% ipython --no-banner

In [1]: import numpy as np

In [2]: import numpy.linalg as la

In [3]: np.set_printoptions(suppress=True, linewidth=100)

In [4]: data = np.load("test11.npy")

In [5]: data
Out[5]: 
array([[-5.9, -7. ,  9. ],
       [-1. ,  3.1, -9. ],
       [-6. , -7. ,  9.1]])

In [6]: rng = np.random.default_rng(3080)

In [7]: labels = rng.permutation(3)

In [8]: labels
Out[8]: array([2, 0, 1])

In [9]: M2 = data[labels][:, labels]

In [10]: M2
Out[10]: 
array([[ 9.1, -6. , -7. ],
       [ 9. , -5.9, -7. ],
       [-9. , -1. ,  3.1]])

In [11]: round(float(np.trace(M2)), 2)
Out[11]: 6.3

In [12]: np.round(np.sort(np.abs(la.eigvals(M2))), 2)
Out[12]: array([ 0.1 ,  5.27, 11.47])

In [13]: mat = np.load("run14.npy")

In [14]: mat
Out[14]: 
array([[ -1.09,  -0.28,  -2.61,   2.47,  -0.84],
       [  0.92,  -3.08,  -4.13,   0.55,   0.73],
       [  0.56, -10.4 , -17.67,   7.58,   0.69],
       [  0.85,  -2.02,  -1.41,   0.34,   0.89],
       [ -1.28,   1.49,   0.3 ,   1.33,  -1.3 ],
       [ -0.31,  -6.71, -12.79,   6.23,   0.04],
       [  1.47,  -4.23,  -4.59,   0.62,   1.28],
       [  0.54,  -2.47,  -3.35,   0.93,   0.51],
       [ -0.19,   3.45,   5.31,  -2.75,  -0.47],
       [ -1.55,   6.14,   8.55,  -1.79,  -1.54],
       [ -0.41,   6.89,  10.89,  -5.19,  -0.88],
       [ -1.01,  -0.29,  -2.07,   2.5 ,  -0.85],
       [ -1.19,  -1.15,  -3.63,   3.63,  -0.74],
       [ -2.23,  10.69,  15.96,  -4.04,  -1.93],
       [ -1.61,   3.19,   2.71,   0.6 ,  -1.42],
       [ -0.05,  -0.48,   0.03,   0.96,   0.15],
       [  0.49,   2.56,   6.17,  -2.76,   0.56],
       [ -0.01,   1.65,   3.54,  -1.13,   0.07],
       [ -0.8 ,   2.74,   4.32,  -0.21,  -0.54],
       [ -0.23,   4.98,   8.36,  -3.76,  -0.3 ],
       [  0.96,  -1.54,  -0.89,  -0.6 ,   0.86],
       [  0.27,   2.28,   5.  ,  -2.32,   0.23],
       [ -1.76,   5.39,   6.8 ,  -0.62,  -1.42]])

In [15]: gram = np.cov(mat, rowvar=False)

In [16]: gram.shape
Out[16]: (5, 5)

In [17]: np.round(np.corrcoef(mat.T), 2)
Out[17]: 
array([[ 1.  , -0.62, -0.45,  0.1 ,  0.98],
       [-0.62,  1.  ,  0.98, -0.84, -0.7 ],
       [-0.45,  0.98,  1.  , -0.93, -0.55],
       [ 0.1 , -0.84, -0.93,  1.  ,  0.24],
       [ 0.98, -0.7 , -0.55,  0.24,  1.  ]])

In [18]: np.argsort(-mat.std(axis=0).round(6), kind="stable")
Out[18]: array([2, 1, 3, 0, 4])

In [19]: np.round(la.eigvalsh(gram)[::-1], 2) + 0
Out[19]: array([84.97,  3.35,  0.17,  0.01,  0.  ])

In [20]: np.argwhere(np.triu(np.abs(np.corrcoef(mat.T)) > 0.8, 1))
Out[20]: 
array([[0, 4],
       [1, 2],
       [1, 3],
       [2, 3]])

In [21]: round(np.corrcoef(mat[:, 2], mat[:, 4])[0, 1], 2)
Out[21]: np.float64(-0.55)

In [22]: M2 = mat + rng.integers(-2, 3, (23, 3)) @ rng.integers(-2, 3, (3, 5))

In [23]: M2.round(2)
Out[23]: 
array([[ -1.09,  -3.28,  -6.61,   4.47,   1.16],
       [  4.92,  -4.08,  -4.13,  -1.45,  -5.27],
       [ -7.44,  -7.4 , -13.67,   5.58,   4.69],
       [ -7.15,  -3.02,  -1.41,  -1.66,   3.89],
       [ -1.28,  -3.51,  -3.7 ,  -0.67,  -5.3 ],
       [  3.69,  -5.71, -12.79,   8.23,   0.04],
       [ -4.53,  -7.23,  -6.59,  -1.38,   2.28],
       [ -1.46,   1.53,   2.65,  -3.07,  -2.49],
       [  1.81,  -2.55,  -0.69,  -2.75,  -3.47],
       [ -5.55,   7.14,   8.55,   0.21,   4.46],
       [  1.59,   6.89,   8.89,  -1.19,   3.12],
       [ -3.01,   2.71,  -0.07,   4.5 ,   4.15],
       [ -1.19,   5.85,   4.37,   1.63,  -1.74],
       [ -0.23,   5.69,   9.96,  -2.04,  -1.93],
       [ -3.61,   2.19,   0.71,   2.6 ,   2.58],
       [ -2.05,   8.52,  10.03,  -1.04,   1.15],
       [ -5.51,  -0.44,   4.17,  -4.76,   1.56],
       [ -6.01,   2.65,   5.54,  -3.13,   2.07],
       [  3.2 ,   3.74,   4.32,   1.79,  -0.54],
       [  9.77,   3.98,   6.36,  -1.76,  -5.3 ],
       [  0.96,  -6.54,  -4.89,  -2.6 ,  -3.14],
       [ -1.73,  11.28,  15.  ,  -4.32,   1.23],
       [  0.24,   8.39,   8.8 ,   1.38,   0.58]])

In [24]: la.matrix_rank(M2 - mat, tol=1e-8)
Out[24]: np.int64(3)

In [25]: np.round(M2 - mat, 2)
Out[25]: 
array([[ 0., -3., -4.,  2.,  2.],
       [ 4., -1.,  0., -2., -6.],
       [-8.,  3.,  4., -2.,  4.],
       [-8., -1.,  0., -2.,  3.],
       [ 0., -5., -4., -2., -4.],
       [ 4.,  1.,  0.,  2.,  0.],
       [-6., -3., -2., -2.,  1.],
       [-2.,  4.,  6., -4., -3.],
       [ 2., -6., -6.,  0., -3.],
       [-4.,  1.,  0.,  2.,  6.],
       [ 2.,  0., -2.,  4.,  4.],
       [-2.,  3.,  2.,  2.,  5.],
       [ 0.,  7.,  8., -2., -1.],
       [ 2., -5., -6.,  2.,  0.],
       [-2., -1., -2.,  2.,  4.],
       [-2.,  9., 10., -2.,  1.],
       [-6., -3., -2., -2.,  1.],
       [-6.,  1.,  2., -2.,  2.],
       [ 4.,  1.,  0.,  2.,  0.],
       [10., -1., -2.,  2., -5.],
       [ 0., -5., -4., -2., -4.],
       [-2.,  9., 10., -2.,  1.],
       [ 2.,  3.,  2.,  2.,  2.]])

In [26]: x = np.array([2, 2, 0, 0, 2])

In [27]: target = mat @ x

In [28]: np.round(la.solve(mat.T @ mat, mat.T @ target), 2) + 0
Out[28]: array([2., 2., 0., 0., 2.])

In [29]: np.round(la.lstsq(mat, target)[0], 2) + 0
Out[29]: array([2., 2., 0., 0., 2.])

In [30]: target = target + 0.1 * rng.normal(size=23)

In [31]: target.round(2)
Out[31]: 
array([ -4.42,  -2.74, -18.27,  -0.38,  -2.03, -13.98,  -3.04,  -2.87,   5.71,   6.22,  11.14,
        -4.35,  -5.94,  12.95,   0.14,  -0.74,   7.39,   3.4 ,   2.87,   8.79,   0.54,   5.56,
         4.61])

In [32]: coef, *_ = la.lstsq(mat, target)

In [33]: coef.round(2)
Out[33]: array([ 3.98,  2.94, -0.2 ,  0.7 ,  1.78])

In [34]: Xc = mat - mat.mean(axis=0)

In [35]: Uu, sigma, VT = la.svd(Xc, full_matrices=False)

In [36]: np.searchsorted(np.cumsum(sigma ** 2) / (sigma ** 2).sum(), 0.9) + 1
Out[36]: np.int64(1)

In [37]: round((sigma ** 2).sum() ** 2 / (sigma ** 4).sum(), 2)
Out[37]: np.float64(1.08)

In [38]: np.round(sigma ** 2 / (sigma ** 2).sum(), 2) + 0
Out[38]: array([0.96, 0.04, 0.  , 0.  , 0.  ])

In [39]: np.round(np.abs(VT[-1]), 2)
Out[39]: array([0.84, 0.44, 0.12, 0.29, 0.05])

In [40]: K = np.cumsum(np.array([[2, 0, 0, 3, 0],
    ...:     [2, 3, -3, 2, 3],
    ...:     [1, -2, 0, 3, 1],
    ...:     [1, 1, 0, 1, 1],
    ...:     [-3, 0, 0, -3, -2],
    ...:     [-2, -1, 3, 0, 1],
    ...:     [0, -3, 0, -1, -1],
    ...:     [1, 2, 0, -3, 2],
    ...:     [-3, 2, 2, 3, -2],
    ...:     [1, -3, 2, 0, -3],
    ...:     [-3, 3, -3, 0, -2],
    ...:     [3, -1, -1, 3, -1],
    ...:     [-2, 0, -1, 0, -2],
    ...:     [2, 0, -2, -3, -1],
    ...:     [-2, 2, 1, 0, -2],
    ...:     [3, -1, 0, 2, -3],
    ...:     [-3, -2, -3, 3, -2],
    ...:     [-1, -2, -1, 1, -1],
    ...:     [-1, -3, -2, 2, 2],
    ...:     [-2, -3, 2, 2, -1],
    ...:     [-3, 1, 1, 3, -2],
    ...:     [-2, 0, -2, 1, -2],
    ...:     [-1, -1, -3, -1, -1]]), axis=0)

In [41]: K
Out[41]: 
array([[  2,   0,   0,   3,   0],
       [  4,   3,  -3,   5,   3],
       [  5,   1,  -3,   8,   4],
       [  6,   2,  -3,   9,   5],
       [  3,   2,  -3,   6,   3],
       [  1,   1,   0,   6,   4],
       [  1,  -2,   0,   5,   3],
       [  2,   0,   0,   2,   5],
       [ -1,   2,   2,   5,   3],
       [  0,  -1,   4,   5,   0],
       [ -3,   2,   1,   5,  -2],
       [  0,   1,   0,   8,  -3],
       [ -2,   1,  -1,   8,  -5],
       [  0,   1,  -3,   5,  -6],
       [ -2,   3,  -2,   5,  -8],
       [  1,   2,  -2,   7, -11],
       [ -2,   0,  -5,  10, -13],
       [ -3,  -2,  -6,  11, -14],
       [ -4,  -5,  -8,  13, -12],
       [ -6,  -8,  -6,  15, -13],
       [ -9,  -7,  -5,  18, -15],
       [-11,  -7,  -7,  19, -17],
       [-12,  -8, -10,  18, -18]])

In [42]: M2 = K + rng.integers(-2, 3, (23, 1)) @ rng.integers(-2, 3, (1, 5))

In [43]: M2
Out[43]: 
array([[  6,   4,  -2,  -1,  -4],
       [  6,   5,  -4,   3,   1],
       [  1,  -3,  -1,  12,   8],
       [  6,   2,  -3,   9,   5],
       [  5,   4,  -4,   4,   1],
       [  3,   3,  -1,   4,   2],
       [  5,   2,  -2,   1,  -1],
       [  0,  -2,   1,   4,   7],
       [ -3,   0,   3,   7,   5],
       [  0,  -1,   4,   5,   0],
       [ -5,   0,   2,   7,   0],
       [  0,   1,   0,   8,  -3],
       [  0,   3,  -2,   6,  -7],
       [  0,   1,  -3,   5,  -6],
       [ -6,  -1,   0,   9,  -4],
       [ -1,   0,  -1,   9,  -9],
       [  2,   4,  -7,   6, -17],
       [ -3,  -2,  -6,  11, -14],
       [ -4,  -5,  -8,  13, -12],
       [ -4,  -6,  -7,  13, -15],
       [ -7,  -5,  -6,  16, -17],
       [-11,  -7,  -7,  19, -17],
       [-10,  -6, -11,  16, -20]])

In [44]: np.abs(M2 - K).sum(axis=1)
Out[44]: array([18,  9, 18,  0,  9,  9, 18,  9,  9,  0,  9,  0,  9,  0, 18,  9, 18,  0,  0,  9,  9,  0,  9])

In [45]: np.round(la.svd(M2 - K, compute_uv=False), 2) + 0
Out[45]: array([22.96,  0.  ,  0.  ,  0.  ,  0.  ])

In [46]: M2 - K
Out[46]: 
array([[ 4,  4, -2, -4, -4],
       [ 2,  2, -1, -2, -2],
       [-4, -4,  2,  4,  4],
       [ 0,  0,  0,  0,  0],
       [ 2,  2, -1, -2, -2],
       [ 2,  2, -1, -2, -2],
       [ 4,  4, -2, -4, -4],
       [-2, -2,  1,  2,  2],
       [-2, -2,  1,  2,  2],
       [ 0,  0,  0,  0,  0],
       [-2, -2,  1,  2,  2],
       [ 0,  0,  0,  0,  0],
       [ 2,  2, -1, -2, -2],
       [ 0,  0,  0,  0,  0],
       [-4, -4,  2,  4,  4],
       [-2, -2,  1,  2,  2],
       [ 4,  4, -2, -4, -4],
       [ 0,  0,  0,  0,  0],
       [ 0,  0,  0,  0,  0],
       [ 2,  2, -1, -2, -2],
       [ 2,  2, -1, -2, -2],
       [ 0,  0,  0,  0,  0],
       [ 2,  2, -1, -2, -2]])

In [47]: Xc = K - K.mean(axis=0)

In [48]: V = la.svd(Xc)[2][:1]

In [49]: M2 = Xc - Xc @ V.T @ V

In [50]: la.norm(M2, axis=1).round(6).argmax()
Out[50]: np.int64(15)

In [51]: round(la.norm(M2) / la.norm(Xc), 2)
Out[51]: np.float64(0.39)

In [52]: Xc = K - K.mean(axis=0)

In [53]: Uu, sigma, VT = la.svd(Xc, full_matrices=False)

In [54]: np.round(Xc.mean(axis=0), 2) + 0
Out[54]: array([0., 0., 0., 0., 0.])

In [55]: np.round((sigma ** 2).sum() ** 2 / (sigma ** 4).sum(), 2)
Out[55]: np.float64(1.37)

In [56]: np.round(np.abs(VT[-1]), 2)
Out[56]: array([0.61, 0.37, 0.59, 0.26, 0.25])

In [57]: np.round(VT[0] * np.sign(VT[0, np.abs(VT[0]).argmax()]), 2)
Out[57]: array([ 0.4 ,  0.28,  0.25, -0.42,  0.72])

In [58]: x = np.array([2, 0, 2, 3, 2])

In [59]: np.einsum("ij,j->i", K, x)
Out[59]: 
array([ 13,  23,  36,  43,  24,  28,  23,  20,  23,  23,   7,  18,   8,  -3,  -9,  -3, -10, -13,
        -9,  -5,  -4, -13, -26])

In [60]: K @ x
Out[60]: 
array([ 13,  23,  36,  43,  24,  28,  23,  20,  23,  23,   7,  18,   8,  -3,  -9,  -3, -10, -13,
        -9,  -5,  -4, -13, -26])

In [61]: np.sign((K @ x).round(6))
Out[61]: array([ 1,  1,  1,  1,  1,  1,  1,  1,  1,  1,  1,  1,  1, -1, -1, -1, -1, -1, -1, -1, -1, -1, -1])

In [62]: K @ np.eye(5)[2]
Out[62]: 
array([  0.,  -3.,  -3.,  -3.,  -3.,   0.,   0.,   0.,   2.,   4.,   1.,   0.,  -1.,  -3.,  -2.,
        -2.,  -5.,  -6.,  -8.,  -6.,  -5.,  -7., -10.])

In [63]: arr = np.load("dump.npy")

In [64]: arr.round(2)
Out[64]: 
array([[ 0.91, -4.26,  4.93, -1.26],
       [ 2.08, -3.55,  3.28, -0.55],
       [ 9.32,  0.79, -6.84,  3.79],
       [ 5.22, -1.67, -1.1 ,  1.33],
       [-1.23, -5.54,  7.92, -2.54],
       [-0.87, -5.32,  7.42, -2.32],
       [-5.12, -7.87, 13.37, -4.87],
       [-3.68, -7.01, 11.35, -4.01],
       [ 0.83, -4.3 ,  5.03, -1.3 ],
       [ 3.87, -2.48,  0.78,  0.52],
       [-2.86, -6.52, 10.2 , -3.52],
       [ 1.7 , -3.78,  3.82, -0.78],
       [10.27,  1.36, -8.18,  4.36],
       [ 4.53, -2.08, -0.14,  0.92],
       [ 9.32,  0.79, -6.85,  3.79],
       [ 0.38, -4.57,  5.67, -1.57],
       [ 6.17, -1.1 , -2.44,  1.9 ]])

In [65]: Uu, sigma, VT = la.svd(arr)

In [66]: sigma.round(2) + 0
Out[66]: array([36.69, 18.37,  0.  ,  0.  ])

In [67]: M2 = Uu[:, :2] @ np.diag(sigma[:2]) @ VT[:2]

In [68]: la.matrix_rank(arr, rtol=0.05)
Out[68]: np.int64(2)
